$ ipython --no-banner

In [1]: import numpy as np

In [2]: np.set_printoptions(precision=3, suppress=True, linewidth=120)

In [3]: out = np.array([[-2, -6, 4, 1, 5],
   ...:     [-7, 7, -3, 0, -8],
   ...:     [-9, -1, 6, -9, -2],
   ...:     [2, 3, 4, -8, -4],
   ...:     [-9, 3, -3, 1, 7]])

In [4]: data = out - out.T

In [5]: data
Out[5]: 
array([[  0,   1,  13,  -1,  14],
       [ -1,   0,  -2,  -3, -11],
       [-13,   2,   0, -13,   1],
       [  1,   3,  13,   0,  -5],
       [-14,  11,  -1,   5,   0]])

In [6]: # antisymmetric, zero diagonal

In [7]: rank = np.linalg.matrix_rank(data)

In [8]: rank
Out[8]: np.int64(4)

In [9]: null = np.linalg.svd(data)[2][rank:].T

In [10]: np.allclose(data @ null, 0)
Out[10]: True

In [11]: null[:, 0] / null[np.abs(null[:, 0]).round(6).argmax(), 0]
Out[11]: array([ 0.634,  1.   , -0.236, -0.472,  0.114])

In [12]: [int(np.linalg.matrix_rank(data[:, :j + 1])) for j in range(5)]
Out[12]: [1, 2, 3, 4, 4]

In [13]: np.linalg.matrix_rank(data, rtol=0.1)
Out[13]: np.int64(4)

In [14]: [round(float(x), 3) for x in np.linalg.svd(data, compute_uv=False)[:3]]
Out[14]: [22.013, 22.013, 14.541]

In [15]: np.argsort(-np.linalg.norm(data, axis=0).round(6), kind="stable")[:3]
Out[15]: array([0, 2, 4])

In [16]: U, sv, VT = np.linalg.svd(data)

In [17]: np.argmax(sv[:-1] / (sv[1:] + 1e-6)) + 1
Out[17]: np.int64(4)

In [18]: sv.round(3) + 0
Out[18]: array([22.013, 22.013, 14.541, 14.541,  0.   ])

In [19]: out = U[:, :4] @ np.diag(sv[:4]) @ VT[:4]

In [20]: round(float(np.abs(data - out).max()), 3)
Out[20]: 0.0

In [21]: np.round(np.linalg.norm(data - out) / np.linalg.norm(data), 3)
Out[21]: np.float64(0.0)

In [22]: np.linalg.matrix_rank(data, rtol=0.05)
Out[22]: np.int64(4)

In [23]: out.round(3) + 0
Out[23]: 
array([[  0.,   1.,  13.,  -1.,  14.],
       [ -1.,   0.,  -2.,  -3., -11.],
       [-13.,   2.,   0., -13.,   1.],
       [  1.,   3.,  13.,   0.,  -5.],
       [-14.,  11.,  -1.,   5.,   0.]])

In [24]: np.round(np.linalg.norm(data - out, 2), 3), round(sv[4], 3)
Out[24]: (np.float64(0.0), np.float64(0.0))

In [25]: round(float(np.abs(np.linalg.eigvals(data)).max()), 3)
Out[25]: 22.013

In [26]: (data - data.T) / 2
Out[26]: 
array([[  0.,   1.,  13.,  -1.,  14.],
       [ -1.,   0.,  -2.,  -3., -11.],
       [-13.,   2.,   0., -13.,   1.],
       [  1.,   3.,  13.,   0.,  -5.],
       [-14.,  11.,  -1.,   5.,   0.]])

In [27]: data @ data
Out[27]: 
array([[-367,  177,  -29, -102,    7],
       [ 177, -135,  -41,  -28,   -1],
       [ -29,  -41, -343,   12, -139],
       [-102,  -28,   12, -204,   -6],
       [   7,   -1, -139,   -6, -343]])

In [28]: np.allclose(data, data.T)
Out[28]: False

In [29]: np.round(np.sort(np.abs(np.linalg.eigvals(data))), 3) + 0
Out[29]: array([ 0.   , 14.541, 14.541, 22.013, 22.013])

In [30]: W0 = np.load("arr.npy")

In [31]: W0
Out[31]: 
array([[29, 15, -2, -7, -5],
       [15,  9, -8, -7, -5],
       [-2, -8, 42, 20,  5],
       [-7, -7, 20, 11,  6],
       [-5, -5,  5,  6, 34]])

In [32]: # symmetric

In [33]: U, sv, VT = np.linalg.svd(W0)

In [34]: V = VT[:(sv > 1e-8).sum()]

In [35]: rng = np.random.default_rng(698537)

In [36]: x = W0[0] + -2 * W0[4] + rng.integers(2) * np.eye(5)[4]

In [37]: x
Out[37]: array([ 39.,  25., -12., -19., -73.])

In [38]: np.allclose(V.T @ V @ x, x)
Out[38]: True

In [39]: np.diag(V.T @ V)
Out[39]: array([0.793, 0.201, 0.826, 0.187, 0.994])

In [40]: round(float(np.linalg.norm(x - V.T @ V @ x)), 3)
Out[40]: 0.0
